In [1]: import numpy as np

In [2]: from numpy import linalg as LA

In [3]: np.set_printoptions(precision=3, suppress=True, linewidth=120)

In [4]: rnd = lambda a: np.round(a, 3) + 0

In [5]: M = np.array([[3, 2, 0, 3], [2, 3, 2, 0], [0, 2, 3, 2], [3, 0, 2, 3]])

In [6]: q, vecs = LA.qr(M[:, :1])[0], LA.qr(M[:, 1:])[0]

In [7]: sv = LA.svd(q.T @ vecs, compute_uv=False)

In [8]: print(rnd(LA.norm(q @ q.T - vecs @ vecs.T, 2)))
1.0

In [9]: (sv > 0.9).sum()
Out[9]: np.int64(0)

In [10]: rnd(sv)
Out[10]: array([0.863])

In [11]: rnd(np.degrees(np.arccos(sv.clip(0, 1))))
Out[11]: array([30.382])

In [12]: w, vecs = LA.eigh(M)

In [13]: vec = np.array([0, 5, 3, 4])

In [14]: np.abs(M).sum(axis=1).max(), rnd(np.abs(w).max())
Out[14]: (np.int64(8), np.float64(7.562))

In [15]: rnd(LA.eigvalsh(M[1:, 1:]))
Out[15]: array([0.172, 3.   , 5.828])

In [16]: (np.sign(vecs[:, -1].round(6)) == np.sign(vecs[0, -1].round(6))).astype(int)
Out[16]: array([1, 1, 1, 1])

In [17]: w, vecs = LA.eig(M)

In [18]: rnd(np.sort(LA.eigvals(M.T)))
Out[18]: array([-1.562,  2.562,  3.438,  7.562])

In [19]: rnd(w)
Out[19]: array([-1.562,  7.562,  2.562,  3.438])

In [20]: rnd(np.sort(LA.eigvals(LA.inv(M))))
Out[20]: array([-0.64 ,  0.132,  0.291,  0.39 ])

In [21]: rnd(np.prod(w))
Out[21]: np.float64(-104.0)

In [22]: rnd(np.sort(LA.eigvals(M @ M)))
Out[22]: array([ 2.438,  6.562, 11.823, 57.177])

In [23]: m1 = np.load("case6.npy")

In [24]: m1
Out[24]: 
array([[ 0.7  , -2.898,  1.1  , -0.7  ],
       [ 1.2  , -1.986, -0.1  , -0.5  ],
       [-0.7  ,  0.744, -0.5  ,  0.2  ],
       [ 0.1  , -0.321,  1.8  , -0.1  ],
       [-1.2  ,  2.064,  0.   ,  0.5  ],
       [ 1.7  , -5.194,  1.   , -1.3  ],
       [ 0.5  ,  5.117, -0.3  ,  1.3  ],
       [-1.1  , -1.28 , -1.1  , -0.3  ],
       [-1.   , -0.38 ,  0.4  , -0.1  ],
       [ 0.5  ,  5.275, -1.1  ,  1.3  ],
       [-0.3  ,  3.17 ,  2.1  ,  0.8  ],
       [-1.5  , -0.771,  0.7  , -0.2  ],
       [ 0.2  ,  6.333, -0.2  ,  1.6  ],
       [-1.4  , -4.421,  1.7  , -1.1  ],
       [-0.3  , -2.369, -0.4  , -0.6  ],
       [-0.2  , -3.672, -0.8  , -0.9  ],
       [-1.   , -1.226, -1.2  , -0.3  ],
       [ 1.5  ,  1.234,  0.8  ,  0.3  ],
       [-0.6  , 10.008,  1.2  ,  2.5  ],
       [-1.3  , -0.347,  0.8  , -0.1  ],
       [-1.4  , -5.654,  0.5  , -1.4  ],
       [-0.9  ,  0.348, -0.4  ,  0.1  ]])

In [25]: D = LA.norm(m1[:, None] - m1[None], axis=-1)

In [26]: D[5].round(6).argsort(kind="stable")[:4]
Out[26]: array([ 5,  0, 15, 20])

In [27]: np.unravel_index(D.round(6).argmax(), D.shape)
Out[27]: (np.int64(18), np.int64(20))

In [28]: D.mean(axis=1).argmax()
Out[28]: np.int64(18)

In [29]: LA.matrix_rank(D ** 2)
Out[29]: np.int64(6)

In [30]: other = np.c_[m1[:, :2] @ np.array([[2, 1], [1, 0]]), np.array([3, 0, -3, 0, 2, 0, 3, 2, 2, 1, -2, -2, -2, 2, -1, 1, -2, 3, -2, 2, 3, 0])]

In [31]: rnd(other)
Out[31]: 
array([[-1.498,  0.7  ,  3.   ],
       [ 0.414,  1.2  ,  0.   ],
       [-0.656, -0.7  , -3.   ],
       [-0.121,  0.1  ,  0.   ],
       [-0.336, -1.2  ,  2.   ],
       [-1.794,  1.7  ,  0.   ],
       [ 6.117,  0.5  ,  3.   ],
       [-3.48 , -1.1  ,  2.   ],
       [-2.38 , -1.   ,  2.   ],
       [ 6.275,  0.5  ,  1.   ],
       [ 2.57 , -0.3  , -2.   ],
       [-3.771, -1.5  , -2.   ],
       [ 6.733,  0.2  , -2.   ],
       [-7.221, -1.4  ,  2.   ],
       [-2.969, -0.3  , -1.   ],
       [-4.072, -0.2  ,  1.   ],
       [-3.226, -1.   , -2.   ],
       [ 4.234,  1.5  ,  3.   ],
       [ 8.808, -0.6  , -2.   ],
       [-2.947, -1.3  ,  2.   ],
       [-8.454, -1.4  ,  3.   ],
       [-1.452, -0.9  ,  0.   ]])

In [32]: LA.matrix_rank(np.c_[m1, other])
Out[32]: np.int64(5)

In [33]: print(rnd(LA.lstsq(m1, other[:, 0])[0]))
[2. 1. 0. 0.]

In [34]: W0 = np.loadtxt("m.csv", delimiter=",")

In [35]: W0
Out[35]: 
array([[1., 0., 0.],
       [0., 0., 0.],
       [0., 0., 3.]])

In [36]: rk = LA.matrix_rank(W0)

In [37]: rk
Out[37]: np.int64(2)

In [38]: null = LA.svd(W0)[2][rk:].T

In [39]: np.allclose(W0 @ null, 0)
Out[39]: True

In [40]: LA.matrix_rank(W0.T @ W0), LA.matrix_rank(W0 @ W0.T)
Out[40]: (np.int64(2), np.int64(2))

In [41]: [int(LA.matrix_rank(W0[:i])) for i in range(1, len(W0) + 1)]
Out[41]: [1, 1, 2]

In [42]: [int(LA.matrix_rank(W0[:, :j + 1])) for j in range(3)]
Out[42]: [1, 1, 2]

In [43]: print(null @ null.T)
[[0. 0. 0.]
 [0. 1. 0.]
 [0. 0. 0.]]

In [44]: other = W0[0, 0] * W0[1:] - np.outer(W0[1:, 0], W0[0])

In [45]: other
Out[45]: 
array([[0., 0., 0.],
       [0., 0., 3.]])

In [46]: np.flatnonzero(~other.round(6).any(axis=1))
Out[46]: array([0])

In [47]: np.unique(W0.round(6), axis=0).shape
Out[47]: (3, 3)

In [48]: print(rnd(np.trace(LA.pinv(W0) @ W0)))
2.0

In [49]: print(rnd(W0 @ LA.pinv(W0) @ W0))
[[1. 0. 0.]
 [0. 0. 0.]
 [0. 0. 3.]]

In [50]: LA.lstsq(W0[:-1].T, W0[-1])[2]
Out[50]: np.int32(1)

In [51]: np.abs(np.diag(LA.qr(W0)[1])) > 1e-9
Out[51]: array([ True, False,  True])

In [52]: Ac = m1 - m1.mean(axis=0)

In [53]: Uu, sv, VT = LA.svd(Ac, full_matrices=False)

In [54]: print(rnd(Ac.mean(axis=0)))
[0. 0. 0. 0.]

In [55]: print((np.sign(Uu[:, 0]) == np.sign(Uu[0, 0])).astype(int))
[1 1 0 1 0 1 0 1 1 0 0 1 0 1 1 1 1 0 0 1 1 0]

In [56]: np.abs(Uu[:, 0]).argmax()
Out[56]: np.int64(18)

In [57]: print(rnd(VT[0] * np.sign(VT[0, np.abs(VT[0]).argmax()])))
[ 0.019  0.97  -0.012  0.242]

In [58]: np.abs(VT[0]).argmax()
Out[58]: np.int64(1)

In [59]: rnd(sv)
Out[59]: array([18.561,  4.61 ,  4.314,  0.059])

In [60]: other = np.array([[-3, 0, 2], [1, -2, 0], [2, 2, 3], [-2, 2, -3]])

In [61]: cent = np.array([[-1, 1, 0, 2, 2, -1], [-2, 2, 1, 1, 2, -1], [-2, 0, 2, -2, 1, -2]])

In [62]: data = other @ cent

In [63]: data
Out[63]: 
array([[ -1,  -3,   4, -10,  -4,  -1],
       [  3,  -3,  -2,   0,  -2,   1],
       [-12,   6,   8,   0,  11, -10],
       [  4,   2,  -4,   4,  -3,   6]])

In [64]: # looks like rank 3

In [65]: u = np.array([2, 2, 2])

In [66]: np.convolve(data[0], u)
Out[66]: array([ -2,  -8,   0, -18, -20, -30, -10,  -2])

In [67]: print(np.correlate(data[0], data[2], "full"))
[  10   19  -73  136 -100   -8  -31 -140   88   42   12]

In [68]: G = data.T @ data

In [69]: np.diag(G)
Out[69]: array([170,  58, 100, 116, 150, 138])

In [70]: LA.matrix_rank(G)
Out[70]: np.int64(3)

In [71]: np.allclose(G, G.T)
Out[71]: True

In [72]: print(rnd(LA.svd(data, compute_uv=False) ** 2))
[546.941 169.742  15.316   0.   ]

In [73]: Uu, sv, VT = LA.svd(data)

In [74]: vecs = VT[:(sv > 1e-8).sum()]

In [75]: rng = np.random.default_rng(47)

In [76]: vec = data[1] + -1 * data[2] + rng.integers(2) * np.eye(6)[2]

In [77]: print(vec)
[ 15.  -9. -10.   0. -13.  11.]

In [78]: print(np.allclose(vecs.T @ vecs @ vec, vec))
True

In [79]: rnd(np.diag(vecs.T @ vecs))
Out[79]: array([0.354, 0.711, 0.283, 0.711, 0.417, 0.524])

In [80]: J = np.loadtxt("out5.csv", delimiter=",")

In [81]: J
Out[81]: 
array([[ 1.,  2.,  0.,  0.,  0.,  0.],
       [-2.,  0.,  0.,  0.,  0.,  0.],
       [ 0.,  0., -2.,  0.,  2., -2.],
       [ 0.,  0.,  0.,  0.,  0.,  1.],
       [ 0.,  0., -2.,  0., -1., -2.],
       [ 0.,  0., -1., -1., -1.,  1.]])

In [82]: G = J.T @ J

In [83]: LA.matrix_rank(G)
Out[83]: np.int64(6)

In [84]: np.allclose(G, G.T)
Out[84]: True

In [85]: print(np.trace(G), (J ** 2).sum())
35.0 35.0

In [86]: lab = rng.permutation(6)

In [87]: print(lab)
[5 0 2 4 1 3]

In [88]: other = J[lab][:, lab]

In [89]: print(other)
[[ 1.  0. -1. -1.  0. -1.]
 [ 0.  1.  0.  0.  2.  0.]
 [-2.  0. -2.  2.  0.  0.]
 [-2.  0. -2. -1.  0.  0.]
 [ 0. -2.  0.  0.  0.  0.]
 [ 1.  0.  0.  0.  0.  0.]]

In [90]: np.diag(other)
Out[90]: array([ 1.,  1., -2., -1.,  0.,  0.])

In [91]: np.allclose(other, J)
Out[91]: False

In [92]: np.trace(other)
Out[92]: np.float64(-1.0)

In [93]: arr = np.loadtxt("w.csv", delimiter=",")

In [94]: rnd(arr)
Out[94]: 
array([[ 0.436,  0.396,  0.233,  0.187],
       [ 0.396,  0.546, -0.17 ,  0.25 ],
       [ 0.233, -0.17 ,  0.903, -0.064],
       [ 0.187,  0.25 , -0.064,  0.114]])

In [95]: vec = np.array([1, 0, 1, 1])

In [96]: rnd(LA.eigvalsh(2 * arr - np.eye(4)))
Out[96]: array([-1., -1.,  1.,  1.])

In [97]: rnd((vec - arr @ vec) @ (arr @ vec))
Out[97]: np.float64(0.0)

In [98]: vec = np.array([3, 2, 2, 1])

In [99]: h = np.maximum(arr @ vec, 0)

In [100]: rnd(np.maximum(arr @ (3 * vec), 0))
Out[100]: array([8.26 , 6.568, 6.308, 3.139])

In [101]: rnd(arr * (h > 1e-9)[:, None])
Out[101]: 
array([[ 0.436,  0.396,  0.233,  0.187],
       [ 0.396,  0.546, -0.17 ,  0.25 ],
       [ 0.233, -0.17 ,  0.903, -0.064],
       [ 0.187,  0.25 , -0.064,  0.114]])
